>>> import numpy as np
>>> np.set_printoptions(suppress=True, linewidth=160)
>>> rd = lambda a: np.round(a, 2) + 0
>>> A = np.load("block4.npy")
>>> rd(A)
array([[ -5.45,  -2.06, -18.65, -14.9 , -12.73, -12.85],
       [ -3.5 ,  -2.21, -13.92, -11.07,  -8.49,  -9.01],
       [ -3.33,  -2.22, -13.52, -10.74,  -8.15,  -8.71],
       [ -3.13,  -2.23, -13.03, -10.35,  -7.74,  -8.33],
       [ -2.84,  -2.24, -12.33,  -9.79,  -7.16,  -7.81],
       [ -2.76,  -2.24, -12.12,  -9.62,  -6.99,  -7.65],
       [ -2.47,  -2.25, -11.42,  -9.06,  -6.43,  -7.14],
       [ -0.81,  -2.17,  -7.25,  -5.76,  -3.38,  -4.33],
       [  0.42,  -1.8 ,  -3.61,  -2.92,  -1.29,  -2.26],
       [  0.59,  -1.66,  -2.93,  -2.39,  -0.98,  -1.91],
       [  0.65,  -1.58,  -2.6 ,  -2.14,  -0.85,  -1.74],
       [  0.75,  -1.27,  -1.67,  -1.41,  -0.51,  -1.27],
       [  0.63,  -0.82,  -0.82,  -0.73,  -0.27,  -0.78],
       [  0.54,  -0.65,  -0.59,  -0.53,  -0.2 ,  -0.62],
       [  0.37,  -0.42,  -0.34,  -0.32,  -0.13,  -0.4 ],
       [  0.15,  -0.15,  -0.11,  -0.1 ,  -0.05,  -0.15],
       [ -0.39,   0.36,   0.21,   0.22,   0.13,   0.38],
       [ -1.22,   1.03,   0.46,   0.56,   0.47,   1.19],
       [ -1.36,   1.13,   0.49,   0.6 ,   0.53,   1.32],
       [ -1.63,   1.33,   0.54,   0.69,   0.66,   1.6 ],
       [ -1.68,   1.36,   0.54,   0.71,   0.69,   1.65],
       [ -1.94,   1.54,   0.58,   0.78,   0.83,   1.92],
       [ -2.53,   1.93,   0.66,   0.96,   1.17,   2.56],
       [ -3.35,   2.45,   0.74,   1.19,   1.71,   3.5 ],
       [ -3.39,   2.48,   0.75,   1.2 ,   1.74,   3.55],
       [ -5.74,   3.85,   0.97,   1.91,   3.74,   6.62],
       [ -7.8 ,   4.98,   1.23,   2.64,   5.95,   9.74],
       [ -8.14,   5.16,   1.28,   2.77,   6.36,  10.3 ],
       [-10.18,   6.21,   1.64,   3.63,   8.98,  13.78],
       [-11.66,   6.96,   1.97,   4.32,  11.11,  16.53]])
>>> U, sv, Vt = np.linalg.svd(A)
>>> V = Vt[:(sv > 1e-8).sum()]
>>> rng = np.random.default_rng(79)
>>> x = A[11] + 5 * A[14] + rng.integers(2) * np.eye(6)[4]
>>> rd(x)
array([ 2.62, -3.35, -3.36, -2.99, -1.17, -3.28])
>>> np.linalg.matrix_rank(np.vstack([A, x]))
np.int64(3)
>>> rd(np.diag(V.T @ V))
array([0.61, 0.42, 0.6 , 0.31, 0.56, 0.5 ])
